% python3 -q
>>> import numpy as np
>>> np.set_printoptions(precision=2, suppress=True, linewidth=200)
>>> J = np.array([[0, 0, 1, 1], [0, 0, 1, 1], [1, 1, 0, 0], [1, 1, 0, 0]])
>>> print(J)
[[0 0 1 1]
 [0 0 1 1]
 [1 1 0 0]
 [1 1 0 0]]
>>> np.allclose(J[:-1].T @ np.linalg.lstsq(J[:-1].T, J[-1])[0], J[-1])
True
>>> np.round(J @ np.linalg.pinv(J) @ J, 2) + 0
array([[0., 0., 1., 1.],
       [0., 0., 1., 1.],
       [1., 1., 0., 0.],
       [1., 1., 0., 0.]])
>>> print(np.round(np.trace(np.linalg.pinv(J) @ J), 2))
2.0
>>> print(np.unique(J.round(6), axis=0).shape)
(2, 4)
>>> print(round(np.linalg.eigvals(J).sum().real, 2))
-0.0
>>> np.round(np.linalg.eigvals(J), 2) + 0
array([-2.,  2.,  0.,  0.])
>>> print(np.round(np.poly(J), 2) + 0)
[ 1.  0. -4.  0.  0.]
>>> round(np.linalg.det(J.T), 2)
np.float64(0.0)
>>> print(np.einsum("ij,ji->", J, J))
8
>>> print(np.kron(np.eye(2, dtype=int), J))
[[0 0 1 1 0 0 0 0]
 [0 0 1 1 0 0 0 0]
 [1 1 0 0 0 0 0 0]
 [1 1 0 0 0 0 0 0]
 [0 0 0 0 0 0 1 1]
 [0 0 0 0 0 0 1 1]
 [0 0 0 0 1 1 0 0]
 [0 0 0 0 1 1 0 0]]
>>> np.einsum("ii->", J)
np.int64(0)
>>> U, sigma, Vt = np.linalg.svd(J)
>>> np.argmax(sigma[:-1] / (sigma[1:] + 1e-6)) + 1
np.int64(2)
>>> print(sigma.round(2) + 0)
[2. 2. 0. 0.]
>>> Y = U[:, :2] @ np.diag(sigma[:2]) @ Vt[:2]
>>> np.round(np.linalg.norm(J - Y) / np.linalg.norm(J), 2)
np.float64(0.0)
>>> print(np.round(np.abs(J - Y).max(), 2))
0.0
>>> print(np.round(np.linalg.norm(J - Y, 2), 2), round(float(sigma[2]), 2))
0.0 0.0
>>> np.linalg.matrix_rank(J, rtol=0.05)
np.int64(2)
>>> evals, vecs = np.linalg.eigh(J)
>>> x = np.array([6, 5, -7, 4])
>>> print(np.abs(J).sum(axis=1).max(), np.abs(evals).max())
2 2.0
>>> x @ J @ x
np.int64(-66)
>>> np.linalg.eigvalsh(J[1:, 1:])
array([-1.41,  0.  ,  1.41])
>>> (np.sign(vecs[:, -1].round(6)) == np.sign(vecs[0, -1].round(6))).astype(int)
array([1, 1, 1, 1])
>>> try:
...     np.linalg.cholesky(J)
... except np.linalg.LinAlgError as e:
...     print(repr(e))
... 
LinAlgError('Matrix is not positive definite')
>>> round(float(np.linalg.eigvalsh(J).min()), 2)
-2.0
>>> np.all(np.linalg.eigvalsh(J) > 0)
np.False_
>>> E = np.loadtxt("mat.csv", delimiter=",")
>>> E
array([[ 3.,  2.,  2., -3., -3.,  3., -2.],
       [ 2.,  3.,  2.,  2., -3., -3.,  3.],
       [ 2.,  2.,  3.,  2.,  2., -3., -3.],
       [-3.,  2.,  2.,  3.,  2.,  2., -3.],
       [-3., -3.,  2.,  2.,  3.,  2.,  2.],
       [ 3., -3., -3.,  2.,  2.,  3.,  2.],
       [-2.,  3., -3., -3.,  2.,  2.,  3.]])
>>> np.round(np.linalg.norm(E) ** 2 / np.linalg.norm(E, 2) ** 2, 2)
np.float64(3.16)
>>> round(np.linalg.norm(E, 2), 2)
np.float64(10.08)
>>> np.linalg.norm(E, axis=1)
array([6.93, 6.93, 6.56, 6.56, 6.56, 6.93, 6.93])
>>> M = np.array([[1, 8, 1, 8, 7],
...     [1, 8, 1, 8, 7],
...     [0, 0, 0, 0, 0],
...     [8, 4, 7, 17, 11],
...     [6, 2, 3, 7, 4],
...     [6, 14, 8, 10, 15],
...     [0, 0, 0, 0, 0],
...     [14, 6, 10, 24, 15],
...     [0, 0, 0, 0, 0],
...     [0, 1, 7, 9, 8],
...     [8, 3, 0, 8, 3],
...     [6, 2, 3, 7, 4]])
>>> M
array([[ 1,  8,  1,  8,  7],
       [ 1,  8,  1,  8,  7],
       [ 0,  0,  0,  0,  0],
       [ 8,  4,  7, 17, 11],
       [ 6,  2,  3,  7,  4],
       [ 6, 14,  8, 10, 15],
       [ 0,  0,  0,  0,  0],
       [14,  6, 10, 24, 15],
       [ 0,  0,  0,  0,  0],
       [ 0,  1,  7,  9,  8],
       [ 8,  3,  0,  8,  3],
       [ 6,  2,  3,  7,  4]])
>>> cov = M.T @ M
>>> np.trace(cov), (M ** 2).sum()
(np.int64(3220), np.int64(3220))
